% ipython --no-banner

In [1]: import numpy as np

In [2]: np.set_printoptions(precision=1, suppress=True, linewidth=100)

In [3]: def rd(a):
   ...:     return np.round(a, 1) + 0
   ...: 

In [4]: m1 = np.loadtxt("layer7.csv", delimiter=",")

In [5]: m1
Out[5]: 
array([[2., 1., 3.],
       [1., 2., 1.],
       [3., 1., 2.]])

In [6]: hat = np.triu(np.array([[0, 2, 3], [0, 3, 2], [1, 2, 2]]), 1) + np.eye(3)

In [7]: Y = hat @ m1 @ np.linalg.inv(hat)

In [8]: rd(np.linalg.det(Y))
Out[8]: np.float64(-8.0)

In [9]: np.trace(Y), np.trace(m1)
Out[9]: (np.float64(6.0), np.float64(6.0))

In [10]: Y
Out[10]: 
array([[ 13., -18.,   8.],
       [  7., -10.,   4.],
       [  3.,  -5.,   3.]])

In [11]: hat @ m1 - m1 @ hat
Out[11]: 
array([[ 11.,   3.,   0.],
       [  6.,   0.,  -3.],
       [  0.,  -6., -11.]])

In [12]: rd(np.poly(Y))
Out[12]: array([ 1., -6.,  1.,  8.])

In [13]: x = np.array([2, 3, 0])

In [14]: m1 @ np.ones(3)
Out[14]: array([6., 4., 6.])

In [15]: m1 @ np.eye(3)[2]
Out[15]: array([3., 1., 2.])

In [16]: rd(np.linalg.norm(m1, axis=0))
Out[16]: array([3.7, 2.4, 3.7])

In [17]: rd(np.linalg.norm(m1[1], 1)), rd(np.linalg.norm(m1[1], np.inf))
Out[17]: (np.float64(4.0), np.float64(2.0))

In [18]: def softmax(z):
    ...:     e = np.exp(z - z.max(axis=-1, keepdims=True))
    ...:     return e / e.sum(axis=-1, keepdims=True)
    ...: 

In [19]: rd(softmax(10 * m1[1]))
Out[19]: array([0., 1., 0.])

In [20]: rd(softmax(m1[1] + 4))
Out[20]: array([0.2, 0.6, 0.2])

In [21]: rd(softmax(m1[1]))
Out[21]: array([0.2, 0.6, 0.2])

In [22]: rd(softmax(m1).sum(axis=1))
Out[22]: array([1., 1., 1.])

In [23]: att = m1 @ m1.T / np.sqrt(3)

In [24]: rd(softmax(att))
Out[24]: 
array([[0.6, 0. , 0.4],
       [0.4, 0.2, 0.4],
       [0.4, 0. , 0.6]])

In [25]: rd(softmax(att)[1] @ m1)
Out[25]: array([2.2, 1.2, 2.2])

In [26]: rd(softmax(att + np.triu(np.full(att.shape, -np.inf), 1)))
Out[26]: 
array([[1. , 0. , 0. ],
       [0.6, 0.4, 0. ],
       [0.4, 0. , 0.6]])

In [27]: ev, evecs = np.linalg.eigh(m1)

In [28]: x = np.array([-7, 4, 7])

In [29]: (np.sign(evecs[:, -1].round(6)) == np.sign(evecs[0, -1].round(6))).astype(int)
Out[29]: array([1, 1, 1])

In [30]: x @ m1 @ x
Out[30]: np.float64(-66.0)

In [31]: rd(evecs * np.maximum(ev, 0) @ evecs.T)
Out[31]: 
array([[2.5, 1. , 2.5],
       [1. , 2. , 1. ],
       [2.5, 1. , 2.5]])

In [32]: rd(x @ m1 @ x / (x @ x)), ev[0], rd(ev[-1])
Out[32]: (np.float64(-0.6), np.float64(-1.0), np.float64(5.6))

In [33]: X = np.load("dump.npy")

In [34]: X
Out[34]: 
array([[ -3.7,  10.7,   0.4,   4.2,  19.9],
       [ 16.9, -19.1,  -5. ,   6.9,  -0.4],
       [ -3.3,  11.5,   1.4,   5.4,  23.1],
       [ 17.2, -19.4,  -6.2,   5.4,   1.4],
       [ 16.4, -20.1,  -7.1,   8.4,   2.3],
       [ 18.2, -16.6,  -6.4,   8.3,   0.6],
       [ -0.4,  11.2,   1.2,   5.3,  21.4],
       [ 17.9, -18.1,  -6.2,   7.8,  -0.2],
       [ -3.7,  11.7,   2.4,   5.1,  20.8],
       [ -4.7,  13.6,   3.5,   7.2,  22.7],
       [ -4.9,  12. ,   1.3,   6.4,  20.3],
       [ -5.8,  10.2,   1.1,   6.8,  20.5],
       [ 17.3, -17.4,  -5.1,   8.5,   2.7],
       [ -4. ,  11.6,   2.4,   4.5,  21.9],
       [ -2.8,  11. ,   2.3,   6.7,  21.9],
       [ 18.4, -19.3,  -7.6,   9.5,   0.5],
       [ -3.3,  10.3,   3. ,   6.5,  21.1],
       [ 16.3, -17.5,  -6.2,   7.1,  -0.1],
       [ 17.9, -19.2,  -6.2,   8.8,   1.3],
       [ 15.8, -18.1,  -4.9,   8.7,   1.1],
       [ -3.9,  13.1,   4.3,   7. ,  21.9],
       [ 17.7, -19.2,  -4.8,   8.6,   2.7],
       [ 17.1, -18.6,  -4.8,   7. ,   0.2],
       [ -5.2,  10.1,   0.4,   7.5,  20.6],
       [ -5.5,  12.6,   2. ,   4.5,  20. ],
       [ 15.9, -17.8,  -8. ,   9. ,  -0.1]])

In [35]: hat = X @ np.linalg.solve(X.T @ X, X.T)

In [36]: np.allclose(hat @ hat, hat)
Out[36]: True

In [37]: M = np.load("m.npy")

In [38]: M
Out[38]: 
array([[-0.2, -1. , -0.7, -2.2, -0.2],
       [-0.9, -0.6, -0.7,  0.9, -1.9],
       [-1.4, -0.9, -1.3,  0.9,  1.7],
       [-1.7,  0. ,  1.5, -1. , -0.1]])

In [39]: rng = np.random.default_rng(7)

In [40]: Y = M + rng.integers(-2, 3, (4, 3)) @ rng.integers(-2, 3, (3, 5))

In [41]: rd(Y)
Out[41]: 
array([[ 3.8, -8. ,  0.3,  2.8, -3.2],
       [ 2.1, -5.6,  0.3,  3.9, -3.9],
       [ 3.6, -0.9, -3.3,  4.9, -5.3],
       [-6.7,  2. ,  3.5, -7. ,  6.9]])

In [42]: rd(Y - M)
Out[42]: 
array([[ 4., -7.,  1.,  5., -3.],
       [ 3., -5.,  1.,  3., -2.],
       [ 5.,  0., -2.,  4., -7.],
       [-5.,  2.,  2., -6.,  7.]])

In [43]: rd(np.linalg.svd(Y - M, compute_uv=False))
Out[43]: array([17.4,  7.4,  1.1,  0. ])

In [44]: np.abs(Y - M).sum(axis=1)
Out[44]: array([20., 14., 18., 22.])

In [45]: F = np.array([[0, 2, 0, 0], [0, 0, 3, 1], [0, 0, 0, 3], [0, 0, 0, 0]])

In [46]: z = rng.permutation(4)

In [47]: z
Out[47]: array([0, 3, 2, 1])

In [48]: Y = F[z][:, z]

In [49]: rd(np.linalg.det(Y)), rd(np.linalg.det(F[z]))
Out[49]: (np.float64(0.0), np.float64(0.0))

In [50]: np.trace(Y)
Out[50]: np.int64(0)

In [51]: Y
Out[51]: 
array([[0, 0, 0, 2],
       [0, 0, 0, 0],
       [0, 3, 0, 0],
       [0, 1, 3, 0]])
